% python3 -q
>>> import numpy as np
>>> import numpy.linalg as la
>>> np.set_printoptions(suppress=True, linewidth=160)
>>> tidy = lambda a: np.round(a, 2) + 0
>>> X = np.loadtxt("out15.csv", delimiter=",")
>>> print(X)
[[2. 1. 2. 1.]
 [0. 1. 0. 1.]
 [2. 1. 2. 1.]
 [0. 1. 0. 1.]]
>>> # rows 0 and 2 are equal
>>> x = np.array([1, 2, 0, 2])
>>> print(la.norm(X @ x) <= la.norm(X, 2) * la.norm(x) + 1e-9)
True
>>> print((X @ x).argmax())
0
>>> np.einsum("ij,j->i", X, x)
array([6., 4., 6., 4.])
>>> print(X * x)
[[2. 2. 0. 2.]
 [0. 2. 0. 2.]
 [2. 2. 0. 2.]
 [0. 2. 0. 2.]]
>>> X @ np.eye(4)[1]
array([1., 1., 1., 1.])
>>> X @ x
array([6., 4., 6., 4.])
>>> X @ (2 * x)
array([12.,  8., 12.,  8.])
>>> t = np.radians(120)
>>> Rm = np.eye(4)
>>> Rm[2, 2] = Rm[3, 3] = np.cos(t)
>>> Rm[2, 3], Rm[3, 2] = -np.sin(t), np.sin(t)
>>> tidy(Rm)
array([[ 1.  ,  0.  ,  0.  ,  0.  ],
       [ 0.  ,  1.  ,  0.  ,  0.  ],
       [ 0.  ,  0.  , -0.5 , -0.87],
       [ 0.  ,  0.  ,  0.87, -0.5 ]])
>>> B = X @ Rm.T
>>> tidy(la.det(Rm)), tidy(np.trace(Rm))
(np.float64(1.0), np.float64(1.0))
>>> np.allclose(la.norm(X, axis=1), la.norm(B, axis=1))
True
>>> print(tidy(B))
[[ 2.    1.   -1.87  1.23]
 [ 0.    1.   -0.87 -0.5 ]
 [ 2.    1.   -1.87  1.23]
 [ 0.    1.   -0.87 -0.5 ]]
>>> r = la.matrix_rank(B)
>>> r
np.int64(2)
>>> null = la.svd(B)[2][r:].T
>>> [int(la.matrix_rank(B[:i])) for i in range(1, len(B) + 1)]
[1, 2, 2, 2]
>>> tidy(null @ null.T)
array([[ 0.5 ,  0.  ,  0.25, -0.43],
       [ 0.  ,  0.5 ,  0.43,  0.25],
       [ 0.25,  0.43,  0.5 ,  0.  ],
       [-0.43,  0.25,  0.  ,  0.5 ]])
>>> tidy(B @ null)
array([[0., 0.],
       [0., 0.],
       [0., 0.],
       [0., 0.]])
